% python3 -q
>>> import numpy as np
>>> np.set_printoptions(suppress=True, linewidth=100)
>>> rnd = lambda a: np.round(a, 1) + 0
>>> rng = np.random.default_rng(1080)
>>> theta = rng.uniform(0, 2 * np.pi, 19)
>>> Q, _ = np.linalg.qr(np.array([[-1.0, -0.9], [-0.2, -0.2], [-0.9, -2.3]]))
>>> data = 10 * np.c_[np.cos(theta), np.sin(theta)] @ Q.T
>>> rnd(data)
array([[ -2.5,  -0.6,  -9.7],
       [  0.6,   0. , -10. ],
       [  9.2,   1.8,   3.5],
       [  6.2,   1.3,   7.7],
       [ -7.3,  -1.5,  -6.7],
       [ -0.6,   0. ,  10. ],
       [ -6.2,  -1.3,  -7.8],
       [ -1.8,  -0.2,   9.8],
       [ -8.6,  -1.5,   4.9],
       [  2.3,   0.3,  -9.7],
       [ -4.9,  -1. ,  -8.7],
       [ -8.1,  -1.6,  -5.7],
       [ -2.6,  -0.6,  -9.6],
       [ -8.4,  -1.6,  -5.2],
       [  7.1,   1.4,   6.9],
       [  9.6,   1.8,  -2. ],
       [ -8.3,  -1.6,  -5.3],
       [ -5.5,  -0.9,   8.3],
       [  8.2,   1.6,   5.4]])
>>> Ac = data - data.mean(axis=0)
>>> left, s, Vh = np.linalg.svd(Ac, full_matrices=False)
>>> print(np.abs(Vh[0]).argmax())
2
>>> np.abs(left[:, 0]).argmax()
np.int64(3)
>>> rnd((s ** 2).sum() ** 2 / (s ** 4).sum())
np.float64(1.8)
>>> left, s, Vh = np.linalg.svd(data)
>>> evecs = Vh[:(s > 1e-8).sum()]
>>> x = data[6] + 5 * data[15] + rng.integers(2) * np.eye(3)[2]
>>> print(rnd(x))
[ 42.    7.7 -16.8]
>>> rnd(np.diag(evecs.T @ evecs))
array([1., 0., 1.])
>>> np.allclose(evecs.T @ evecs @ x, x)
False
>>> rnd(np.linalg.norm(x - evecs.T @ evecs @ x))
np.float64(0.0)
>>> W2 = data[[8, 5]].astype(float)
>>> for _ in range(7):
...     lab = np.linalg.norm(data[:, None] - W2, axis=-1).argmin(axis=1)
...     W2 = np.array([data[lab == j].mean(axis=0) for j in range(2)])
... 
>>> lab
array([0, 0, 1, 1, 0, 1, 0, 1, 0, 0, 0, 0, 0, 0, 1, 1, 0, 1, 1])
>>> print(rnd(W2))
[[-4.9 -1.  -6.7]
 [ 4.1  0.8  6.2]]
>>> rnd(W2[1] - W2[0])
array([ 9. ,  1.9, 12.9])
>>> np.abs(W2[1] - W2[0]).argmax()
np.int64(2)
>>> np.bincount(lab)
array([11,  8])
>>> x = np.array([3, -1, -1])
>>> a = np.maximum(data @ x, 0)
>>> rnd(a)
array([ 2.7, 11.9, 22.4,  9.6,  0. ,  0. ,  0. ,  0. ,  0. , 16.2,  0. ,  0. ,  2.3,  0. , 13. ,
       29.1,  0. ,  0. , 17.7])
>>> rnd(data.T @ a)
array([815.3, 152.6, -46. ])
>>> rnd(data * (a > 1e-9)[:, None])
array([[ -2.5,  -0.6,  -9.7],
       [  0.6,   0. , -10. ],
       [  9.2,   1.8,   3.5],
       [  6.2,   1.3,   7.7],
       [  0. ,   0. ,   0. ],
       [  0. ,   0. ,   0. ],
       [  0. ,   0. ,   0. ],
       [  0. ,   0. ,   0. ],
       [  0. ,   0. ,   0. ],
       [  2.3,   0.3,  -9.7],
       [  0. ,   0. ,   0. ],
       [  0. ,   0. ,   0. ],
       [ -2.6,  -0.6,  -9.6],
       [  0. ,   0. ,   0. ],
       [  7.1,   1.4,   6.9],
       [  9.6,   1.8,  -2. ],
       [  0. ,   0. ,   0. ],
       [  0. ,   0. ,   0. ],
       [  8.2,   1.6,   5.4]])
>>> print(rnd(np.tanh(data @ x)))
[ 1.  1.  1.  1. -1. -1. -1. -1. -1.  1. -1. -1.  1. -1.  1.  1. -1. -1.  1.]
>>> np.flatnonzero(a > 1e-9)
array([ 0,  1,  2,  3,  9, 12, 14, 15, 18])
>>> M = np.load("mat.npy")
>>> M
array([[ 4,  0,  0],
       [ 4,  0,  9],
       [ 4,  2,  0],
       [ 4,  0,  1],
       [ 4,  0,  1],
       [ 4,  4, 13],
       [ 4,  0,  0],
       [ 4,  0,  0],
       [ 4,  0,  0],
       [ 4,  0,  0],
       [ 4,  0,  0]])
>>> x = np.array([1, 2, 3])
>>> target = M @ x
>>> rnd(np.linalg.lstsq(M, target)[0])
array([1., 2., 3.])
>>> rnd(np.linalg.pinv(M) @ M)
array([[1., 0., 0.],
       [0., 1., 0.],
       [0., 0., 1.]])
>>> target
array([ 4, 31,  8,  7,  7, 51,  4,  4,  4,  4,  4])
>>> rnd(np.linalg.solve(M.T @ M, M.T @ target))
array([1., 2., 3.])
>>> target = target + 0.3 * rng.normal(size=11)
>>> print(rnd(target))
[ 3.8 31.2  7.3  6.8  6.9 51.4  3.9  3.6  3.8  3.8  3.5]
>>> beta, *_ = np.linalg.lstsq(M, target)
>>> print(rnd(np.linalg.norm(target - M @ beta)))
0.5
>>> A2 = np.c_[M[:, :2] @ np.array([[-1, 3], [0, -2]]), np.array([1, 4, 0, 5, 0, 0, 5, 2, 2, 4, 4])]
>>> A2
array([[-4, 12,  1],
       [-4, 12,  4],
       [-4,  8,  0],
       [-4, 12,  5],
       [-4, 12,  0],
       [-4,  4,  0],
       [-4, 12,  5],
       [-4, 12,  2],
       [-4, 12,  2],
       [-4, 12,  4],
       [-4, 12,  4]])
>>> print(rnd(np.linalg.norm(A2 - M @ np.linalg.lstsq(M, A2)[0], axis=0)))
[0. 0. 5.]
>>> print(rnd(np.linalg.lstsq(M, A2[:, 0])[0]))
[-1.  0.  0.]
>>> print(np.linalg.matrix_rank(np.c_[M, A2]))
4
>>> W = np.array([[1, 1, -1, 2], [2, 0, -2, -2], [2, 0, 0, -1]])
>>> beta = np.array([2, 0, 1, -2])
>>> act = np.maximum(M @ W + beta, 0)
>>> print(np.linalg.matrix_rank(act))
3
>>> W2 = np.array([[-1, -3, -1], [0, -1, 0], [-2, 2, 2], [3, 1, 1]])
>>> (act @ W2).round(6).argmax(axis=1)
array([0, 0, 0, 0, 0, 0, 0, 0, 0, 0, 0])
>>> W @ W2
array([[  7,  -4,  -1],
       [ -4, -12,  -8],
       [ -5,  -7,  -3]])
>>> Q, R = np.linalg.qr(M)
>>> print(rnd(Q @ R))
[[ 4.  0.  0.]
 [ 4.  0.  9.]
 [ 4.  2.  0.]
 [ 4.  0.  1.]
 [ 4.  0.  1.]
 [ 4.  4. 13.]
 [ 4.  0.  0.]
 [ 4.  0.  0.]
 [ 4.  0.  0.]
 [ 4.  0.  0.]
 [ 4.  0.  0.]]
>>> np.allclose(R.T @ R, M.T @ M)
True
>>> Q.shape, R.shape
((11, 3), (3, 3))
>>> rnd(R)
array([[-13.3,  -1.8,  -7.2],
       [  0. ,   4.1,   9.5],
       [  0. ,   0. ,  10.4]])
>>> rnd(np.trace(Q @ Q.T))
np.float64(3.0)
>>> rnd(Q)
array([[-0.3, -0.1, -0.1],
       [-0.3, -0.1,  0.8],
       [-0.3,  0.4, -0.5],
       [-0.3, -0.1,  0. ],
       [-0.3, -0.1,  0. ],
       [-0.3,  0.8,  0.3],
       [-0.3, -0.1, -0.1],
       [-0.3, -0.1, -0.1],
       [-0.3, -0.1, -0.1],
       [-0.3, -0.1, -0.1],
       [-0.3, -0.1, -0.1]])
>>> rnd(Q.T @ Q)
array([[1., 0., 0.],
       [0., 1., 0.],
       [0., 0., 1.]])
>>> rnd(abs(R[0, 0])), rnd(np.linalg.norm(M[:, 0]))
(np.float64(13.3), np.float64(13.3))
>>> print(rnd(np.abs(np.diag(R))))
[13.3  4.1 10.4]
